% python3 -q
>>> import numpy as np
>>> from numpy import linalg as LA
>>> np.set_printoptions(precision=2, suppress=True, linewidth=160, legacy="1.25")
>>> data = np.load("out6.npy")
>>> print(data)
[[ 4.1 -9.  -1.  -8. ]
 [ 2.   8.1  2.   4. ]
 [-9.  -1.   9.1  7. ]
 [ 4.  -9.  -1.  -7.9]]
>>> print(np.poly(data))
[   1.    -13.4    61.96 -227.99   22.19]
>>> np.round(LA.det(data[::-1]), 2)
22.19
>>> round(np.einsum("ii->", data), 2)
13.4
>>> round(float(LA.det(data.T)), 2)
22.19
>>> round(LA.eigvals(data).sum().real, 2)
13.4
>>> r0, v = data[0], data[2]
>>> r0 @ v
-93.0
>>> r0 @ r0
162.81
>>> p = (r0 @ v) / (r0 @ r0) * r0
>>> v - p
array([-6.66, -6.14,  8.53,  2.43])
>>> r0 = np.array([-1, 0, -2])
>>> v = np.array([2, 0, 1])
>>> m1 = r0[:, None] + v[None, :]
>>> m1
array([[ 1, -1,  0],
       [ 2,  0,  1],
       [ 0, -2, -1]])
>>> np.round(m1 @ LA.pinv(m1) @ m1, 2) + 0
array([[ 1., -1.,  0.],
       [ 2.,  0.,  1.],
       [ 0., -2., -1.]])
>>> np.abs(np.diag(LA.qr(m1)[1])) > 1e-9
array([ True,  True, False])
>>> round(np.trace(LA.pinv(m1) @ m1), 2)
2.0
>>> np.allclose(m1[:-1].T @ LA.lstsq(m1[:-1].T, m1[-1])[0], m1[-1])
True
>>> r0, v = m1[1], m1[2]
>>> r0 @ v
-1
>>> p = (r0 @ v) / (r0 @ r0) * r0
>>> (v - p) @ r0
0.0
>>> M = np.array([[0.5, -2.2, 0.4],
...     [-0.8, -1.0, 0.3],
...     [0.6, 0.0, -0.8],
...     [0.9, -1.1, 0.0]])
>>> M
array([[ 0.5, -2.2,  0.4],
       [-0.8, -1. ,  0.3],
       [ 0.6,  0. , -0.8],
       [ 0.9, -1.1,  0. ]])
>>> U, sv, Vt = LA.svd(M, full_matrices=False)
>>> round(float(np.sqrt((sv ** 2).sum())), 2), np.round(LA.norm(M), 2)
(3.16, 3.16)
>>> np.abs(U[:, 0]).round(6).argmax()
0
>>> np.abs(Vt[0])
array([0.21, 0.96, 0.15])
>>> (sv > 1e-8).sum()
3
>>> np.cumsum(sv ** 2) / np.sum(sv ** 2)
array([0.75, 0.97, 1.  ])
>>> sv / sv[0]
array([1.  , 0.54, 0.2 ])
>>> print(np.round(U.T @ U, 2) + 0)
[[1. 0. 0.]
 [0. 1. 0.]
 [0. 0. 1.]]
>>> print(np.allclose(U * sv @ Vt, M))
True
